$ python -q
>>> import numpy as np
>>> from numpy import linalg as LA
>>> np.set_printoptions(suppress=True, linewidth=200)
>>> def rd(a):
...     return np.round(a, 2) + 0
... 
>>> arr = np.loadtxt("sample11.csv", delimiter=",")
>>> arr
array([[ -0.71,  -1.29,   1.33,   0.29,   0.21,  -1.13,  -1.46],
       [-11.54, -17.39,  20.09,   5.69,   2.94, -14.34, -23.01],
       [  0.03,   0.36,  -0.22,  -0.13,   0.1 ,   0.27,   0.25],
       [  0.95,   1.25,  -1.39,  -0.41,  -0.09,   1.21,   1.76],
       [  8.09,  12.41, -14.46,  -4.14,  -2.13,  10.13,  16.35],
       [ -3.01,  -4.39,   4.87,   1.38,   0.73,  -3.56,  -5.78],
       [ -4.65,  -7.12,   8.28,   2.56,   1.29,  -6.  ,  -9.46],
       [  5.62,   8.39,  -9.94,  -2.78,  -1.48,   7.02,  11.48],
       [ -1.34,  -2.02,   2.48,   0.74,   0.24,  -1.52,  -2.97],
       [  2.72,   4.2 ,  -4.92,  -1.35,  -0.56,   3.53,   5.84]])
>>> B = arr / LA.norm(arr, axis=1, keepdims=True)
>>> cov = B @ B.T
>>> (np.abs(cov) > 0.9).astype(int)
array([[1, 1, 1, 1, 1, 1, 1, 1, 1, 1],
       [1, 1, 0, 1, 1, 1, 1, 1, 1, 1],
       [1, 0, 1, 1, 0, 0, 1, 0, 0, 1],
       [1, 1, 1, 1, 1, 1, 1, 1, 1, 1],
       [1, 1, 0, 1, 1, 1, 1, 1, 1, 1],
       [1, 1, 0, 1, 1, 1, 1, 1, 1, 1],
       [1, 1, 1, 1, 1, 1, 1, 1, 1, 1],
       [1, 1, 0, 1, 1, 1, 1, 1, 1, 1],
       [1, 1, 0, 1, 1, 1, 1, 1, 1, 1],
       [1, 1, 1, 1, 1, 1, 1, 1, 1, 1]])
>>> np.argwhere(np.triu(np.abs(cov) > 0.95, 1))
array([[0, 1],
       [0, 3],
       [0, 4],
       [0, 5],
       [0, 6],
       [0, 7],
       [0, 8],
       [0, 9],
       [1, 3],
       [1, 4],
       [1, 5],
       [1, 6],
       [1, 7],
       [1, 8],
       [1, 9],
       [3, 4],
       [3, 5],
       [3, 6],
       [3, 7],
       [3, 8],
       [3, 9],
       [4, 5],
       [4, 6],
       [4, 7],
       [4, 8],
       [4, 9],
       [5, 6],
       [5, 7],
       [5, 8],
       [5, 9],
       [6, 7],
       [6, 8],
       [6, 9],
       [7, 8],
       [7, 9],
       [8, 9]])
>>> rd(cov[5])
array([ 1. ,  1. , -0.9, -1. , -1. ,  1. ,  1. , -1. ,  1. , -1. ])
>>> rd(np.degrees(np.arccos(np.clip(cov[5, 6], -1, 1))))
np.float64(1.84)
>>> rd(LA.norm(arr) ** 2 / LA.norm(arr, 2) ** 2)
np.float64(1.0)
>>> rd(LA.norm(arr, 1)), rd(LA.norm(arr, np.inf))
(np.float64(78.36), np.float64(95.0))
>>> T = np.stack([arr, -3 * arr, arr[::-1]])
>>> LA.matrix_rank(T)
array([7, 7, 7])
>>> rd(np.einsum("bij,cij->bc", T, T))
array([[  3341.05, -10023.16,   -316.16],
       [-10023.16,  30069.49,    948.49],
       [  -316.16,    948.49,   3341.05]])
>>> LA.matrix_rank(arr, rtol=0.1)
np.int64(1)
>>> LA.cond(arr) > 100
np.True_
>>> rd(LA.norm(arr, 2) / LA.norm(arr))
np.float64(1.0)
>>> W0 = np.loadtxt("m.csv", delimiter=",")
>>> W0
array([[ 0., -1.,  2.,  0.,  0.,  1.,  0., -3.,  1.,  1.,  2.,  2.],
       [ 1.,  0.,  1.,  3.,  0.,  3.,  2., -2.,  1., -2.,  1.,  0.],
       [-2., -1.,  0.,  0.,  0., -1.,  0.,  0., -2., -1.,  1.,  0.],
       [ 0., -3.,  0.,  0.,  2.,  2.,  0.,  1.,  3.,  0.,  3.,  1.],
       [ 0.,  0.,  0., -2.,  0.,  2.,  3.,  0.,  3.,  0.,  2.,  1.],
       [-1., -3.,  1., -2., -2.,  0., -2., -3.,  1.,  1.,  1.,  1.],
       [ 0., -2.,  0.,  0., -3.,  2.,  0., -2.,  2., -1., -3., -1.],
       [ 3.,  2.,  0., -1.,  0.,  3.,  2.,  0., -1., -2., -3., -3.],
       [-1., -1.,  2., -3., -3., -1., -2.,  1.,  0., -2.,  3., -2.],
       [-1.,  2.,  1.,  0.,  0., -1.,  1.,  2.,  2.,  0.,  0.,  1.],
       [-2., -1., -1., -3., -2., -1.,  3.,  3., -3.,  0.,  0.,  3.],
       [-2.,  0.,  0., -1., -1., -1.,  1.,  3.,  2., -1., -3.,  0.]])
>>> B = W0 / LA.norm(W0, axis=1, keepdims=True)
>>> cov = B @ B.T
>>> (np.abs(cov) > 0.9).astype(int)
array([[1, 0, 0, 0, 0, 0, 0, 0, 0, 0, 0, 0],
       [0, 1, 0, 0, 0, 0, 0, 0, 0, 0, 0, 0],
       [0, 0, 1, 0, 0, 0, 0, 0, 0, 0, 0, 0],
       [0, 0, 0, 1, 0, 0, 0, 0, 0, 0, 0, 0],
       [0, 0, 0, 0, 1, 0, 0, 0, 0, 0, 0, 0],
       [0, 0, 0, 0, 0, 1, 0, 0, 0, 0, 0, 0],
       [0, 0, 0, 0, 0, 0, 1, 0, 0, 0, 0, 0],
       [0, 0, 0, 0, 0, 0, 0, 1, 0, 0, 0, 0],
       [0, 0, 0, 0, 0, 0, 0, 0, 1, 0, 0, 0],
       [0, 0, 0, 0, 0, 0, 0, 0, 0, 1, 0, 0],
       [0, 0, 0, 0, 0, 0, 0, 0, 0, 0, 1, 0],
       [0, 0, 0, 0, 0, 0, 0, 0, 0, 0, 0, 1]])
>>> rd(np.degrees(np.arccos(np.clip(cov[6, 4], -1, 1))))
np.float64(84.85)
>>> rd(cov[6])
array([ 0.1 ,  0.31, -0.29, -0.05,  0.09,  0.42,  1.  ,  0.33,  0.05, -0.28, -0.2 ,  0.27])
>>> (cov - 2 * np.eye(12)).round(6).argmax(axis=1)
array([ 5,  0, 10,  4,  3,  0,  5,  6,  5, 11,  2,  9])
>>> rd(LA.norm(B, axis=1))
array([1., 1., 1., 1., 1., 1., 1., 1., 1., 1., 1., 1.])
